>>> import numpy as np
>>> import numpy.linalg as la
>>> np.set_printoptions(suppress=True, linewidth=160)
>>> def rnd(a):
...     return np.round(a, 1) + 0
... 
>>> M = np.load("w.npy")
>>> M
array([[ 57,  21,  66,  37,  37,  37,  37],
       [ 21,  29,  41,  22,  18,  37,  32],
       [ 66,  41, 116,  51,  66,  67,  64],
       [ 37,  22,  51,  32,  28,  36,  30],
       [ 37,  18,  66,  28,  41,  32,  33],
       [ 37,  37,  67,  36,  32,  55,  43],
       [ 37,  32,  64,  30,  33,  43,  51]])
>>> Uu, sig, Vh = la.svd(M)
>>> evecs = Vh[:(sig > 1e-8).sum()]
>>> rng = np.random.default_rng(946)
>>> vec = M[4] + -2 * M[3] + rng.integers(2) * np.eye(7)[6]
>>> vec
array([-37., -26., -36., -36., -15., -40., -26.])
>>> rnd(evecs.T @ evecs)
array([[ 1. ,  0. ,  0.1,  0.1, -0.1, -0.1,  0. ],
       [ 0. ,  1. ,  0. ,  0. ,  0. ,  0. ,  0. ],
       [ 0.1,  0. ,  0.7, -0.2,  0.3,  0.2,  0. ],
       [ 0.1,  0. , -0.2,  0.9,  0.2,  0.1,  0. ],
       [-0.1,  0. ,  0.3,  0.2,  0.6, -0.3,  0. ],
       [-0.1,  0. ,  0.2,  0.1, -0.3,  0.8,  0. ],
       [ 0. ,  0. ,  0. ,  0. ,  0. ,  0. ,  1. ]])
>>> vals, evecs = la.eigh(M)
>>> vec = np.array([-8, 5, -6, 3, 6, -2, 5])
>>> rnd(vec @ M @ vec / (vec @ vec)), rnd(vals[0]), rnd(vals[-1])
(np.float64(12.6), np.float64(0.0), np.float64(315.7))
>>> vec @ M @ vec
np.int64(2508)
>>> np.abs(M).sum(axis=1).max(), rnd(np.abs(vals).max())
(np.int64(471), np.float64(315.7))
>>> rnd(evecs * np.maximum(vals, 0) @ evecs.T)
array([[ 57.,  21.,  66.,  37.,  37.,  37.,  37.],
       [ 21.,  29.,  41.,  22.,  18.,  37.,  32.],
       [ 66.,  41., 116.,  51.,  66.,  67.,  64.],
       [ 37.,  22.,  51.,  32.,  28.,  36.,  30.],
       [ 37.,  18.,  66.,  28.,  41.,  32.,  33.],
       [ 37.,  37.,  67.,  36.,  32.,  55.,  43.],
       [ 37.,  32.,  64.,  30.,  33.,  43.,  51.]])
>>> rnd(evecs * np.abs(vals) @ evecs.T)
array([[ 57.,  21.,  66.,  37.,  37.,  37.,  37.],
       [ 21.,  29.,  41.,  22.,  18.,  37.,  32.],
       [ 66.,  41., 116.,  51.,  66.,  67.,  64.],
       [ 37.,  22.,  51.,  32.,  28.,  36.,  30.],
       [ 37.,  18.,  66.,  28.,  41.,  32.,  33.],
       [ 37.,  37.,  67.,  36.,  32.,  55.,  43.],
       [ 37.,  32.,  64.,  30.,  33.,  43.,  51.]])
>>> rnd(la.eigvalsh(M[1:, 1:]))
array([  0.3,   1.4,   5.8,  11.7,  28.3, 276.4])
